$ ipython --no-banner

In [1]: import numpy as np

In [2]: import numpy.linalg as la

In [3]: np.set_printoptions(suppress=True, linewidth=140)

In [4]: def tidy(a):
   ...:     return np.round(a, 3) + 0
   ...: 

In [5]: mat = np.load("a.npy")

In [6]: mat
Out[6]: 
array([[21., -4.,  4.,  0., 12., 20.,  8., 16.],
       [-4.,  6., -1.,  0., -3., -5., -2., -4.],
       [ 4., -1.,  6.,  0.,  3.,  5.,  2.,  4.],
       [ 0.,  0.,  0.,  5.,  0.,  0.,  0.,  0.],
       [12., -3.,  3.,  0., 14., 15.,  6., 12.],
       [20., -5.,  5.,  0., 15., 30., 10., 20.],
       [ 8., -2.,  2.,  0.,  6., 10.,  9.,  8.],
       [16., -4.,  4.,  0., 12., 20.,  8., 21.]])

In [7]: low = la.cholesky(mat)

In [8]: tidy(mat / np.sqrt(np.outer(np.diag(mat), np.diag(mat))))
Out[8]: 
array([[ 1.   , -0.356,  0.356,  0.   ,  0.7  ,  0.797,  0.582,  0.762],
       [-0.356,  1.   , -0.167,  0.   , -0.327, -0.373, -0.272, -0.356],
       [ 0.356, -0.167,  1.   ,  0.   ,  0.327,  0.373,  0.272,  0.356],
       [ 0.   ,  0.   ,  0.   ,  1.   ,  0.   ,  0.   ,  0.   ,  0.   ],
       [ 0.7  , -0.327,  0.327,  0.   ,  1.   ,  0.732,  0.535,  0.7  ],
       [ 0.797, -0.373,  0.373,  0.   ,  0.732,  1.   ,  0.609,  0.797],
       [ 0.582, -0.272,  0.272,  0.   ,  0.535,  0.609,  1.   ,  0.582],
       [ 0.762, -0.356,  0.356,  0.   ,  0.7  ,  0.797,  0.582,  1.   ]])

In [9]: la.eigvalsh(mat).min() > 0
Out[9]: np.True_

In [10]: tidy(low @ low.T)
Out[10]: 
array([[21., -4.,  4.,  0., 12., 20.,  8., 16.],
       [-4.,  6., -1.,  0., -3., -5., -2., -4.],
       [ 4., -1.,  6.,  0.,  3.,  5.,  2.,  4.],
       [ 0.,  0.,  0.,  5.,  0.,  0.,  0.,  0.],
       [12., -3.,  3.,  0., 14., 15.,  6., 12.],
       [20., -5.,  5.,  0., 15., 30., 10., 20.],
       [ 8., -2.,  2.,  0.,  6., 10.,  9.,  8.],
       [16., -4.,  4.,  0., 12., 20.,  8., 21.]])

In [11]: [round(float(x), 3) for x in la.svd(mat, compute_uv=False)[:3]]
Out[11]: [77.0, 5.0, 5.0]

In [12]: la.cond(mat) > 100
Out[12]: np.False_

In [13]: E = np.loadtxt("test4.csv", delimiter=",")

In [14]: tidy(E)
Out[14]: 
array([[ 2.747, -0.328,  0.084,  0.174, -0.444, -0.264],
       [-0.328,  2.029, -0.13 ,  0.115, -0.57 ,  0.082],
       [ 0.084, -0.13 ,  2.38 ,  0.102,  0.639,  0.01 ],
       [ 0.174,  0.115,  0.102,  1.735,  0.956, -0.015],
       [-0.444, -0.57 ,  0.639,  0.956,  1.015,  0.127],
       [-0.264,  0.082,  0.01 , -0.015,  0.127,  2.094]])

In [15]: evals, vecs = la.eigh(E)

In [16]: x0 = np.array([0, 1, 3, 3, 0, 3])

In [17]: tidy(np.abs(E).sum(axis=1).max()), tidy(np.abs(evals).max())
Out[17]: (np.float64(4.042), np.float64(3.0))

In [18]: tidy(la.eigvalsh(E[1:, 1:]))
Out[18]: array([0.104, 2.   , 2.   , 2.149, 3.   ])

In [19]: tidy(vecs * np.abs(evals) @ vecs.T)
Out[19]: 
array([[ 2.747, -0.328,  0.084,  0.174, -0.444, -0.264],
       [-0.328,  2.029, -0.13 ,  0.115, -0.57 ,  0.082],
       [ 0.084, -0.13 ,  2.38 ,  0.102,  0.639,  0.01 ],
       [ 0.174,  0.115,  0.102,  1.735,  0.956, -0.015],
       [-0.444, -0.57 ,  0.639,  0.956,  1.015,  0.127],
       [-0.264,  0.082,  0.01 , -0.015,  0.127,  2.094]])

In [20]: tidy(x0 @ E @ x0 / (x0 @ x0)), tidy(evals[0]), tidy(evals[-1])
Out[20]: (np.float64(2.145), np.float64(0.0), np.float64(3.0))

In [21]: tidy(x0 @ E @ x0)
Out[21]: np.float64(60.056)

In [22]: other = np.array([[6, 7, -7, -1, -1, -4, -4, -3, -9, -2]])

In [23]: W0 = other.T @ other

In [24]: W0
Out[24]: 
array([[ 36,  42, -42,  -6,  -6, -24, -24, -18, -54, -12],
       [ 42,  49, -49,  -7,  -7, -28, -28, -21, -63, -14],
       [-42, -49,  49,   7,   7,  28,  28,  21,  63,  14],
       [ -6,  -7,   7,   1,   1,   4,   4,   3,   9,   2],
       [ -6,  -7,   7,   1,   1,   4,   4,   3,   9,   2],
       [-24, -28,  28,   4,   4,  16,  16,  12,  36,   8],
       [-24, -28,  28,   4,   4,  16,  16,  12,  36,   8],
       [-18, -21,  21,   3,   3,  12,  12,   9,  27,   6],
       [-54, -63,  63,   9,   9,  36,  36,  27,  81,  18],
       [-12, -14,  14,   2,   2,   8,   8,   6,  18,   4]])

In [25]: # null space of dimension 9

In [26]: def softmax(z):
    ...:     e = np.exp(z - z.max(axis=-1, keepdims=True))
    ...:     return e / e.sum(axis=-1, keepdims=True)
    ...: 

In [27]: tidy(softmax(10 * W0[2]))
Out[27]: array([0., 0., 0., 0., 0., 0., 0., 0., 1., 0.])

In [28]: tidy(softmax(W0).sum(axis=1))
Out[28]: array([1., 1., 1., 1., 1., 1., 1., 1., 1., 1.])

In [29]: S = W0 @ W0.T / np.sqrt(10)

In [30]: softmax(S).round(6).argmax(axis=1)
Out[30]: array([1, 1, 8, 8, 8, 8, 8, 8, 8, 8])

In [31]: tidy(softmax(S))
Out[31]: 
array([[0., 1., 0., 0., 0., 0., 0., 0., 0., 0.],
       [0., 1., 0., 0., 0., 0., 0., 0., 0., 0.],
       [0., 0., 0., 0., 0., 0., 0., 0., 1., 0.],
       [0., 0., 0., 0., 0., 0., 0., 0., 1., 0.],
       [0., 0., 0., 0., 0., 0., 0., 0., 1., 0.],
       [0., 0., 0., 0., 0., 0., 0., 0., 1., 0.],
       [0., 0., 0., 0., 0., 0., 0., 0., 1., 0.],
       [0., 0., 0., 0., 0., 0., 0., 0., 1., 0.],
       [0., 0., 0., 0., 0., 0., 0., 0., 1., 0.],
       [0., 0., 0., 0., 0., 0., 0., 0., 1., 0.]])
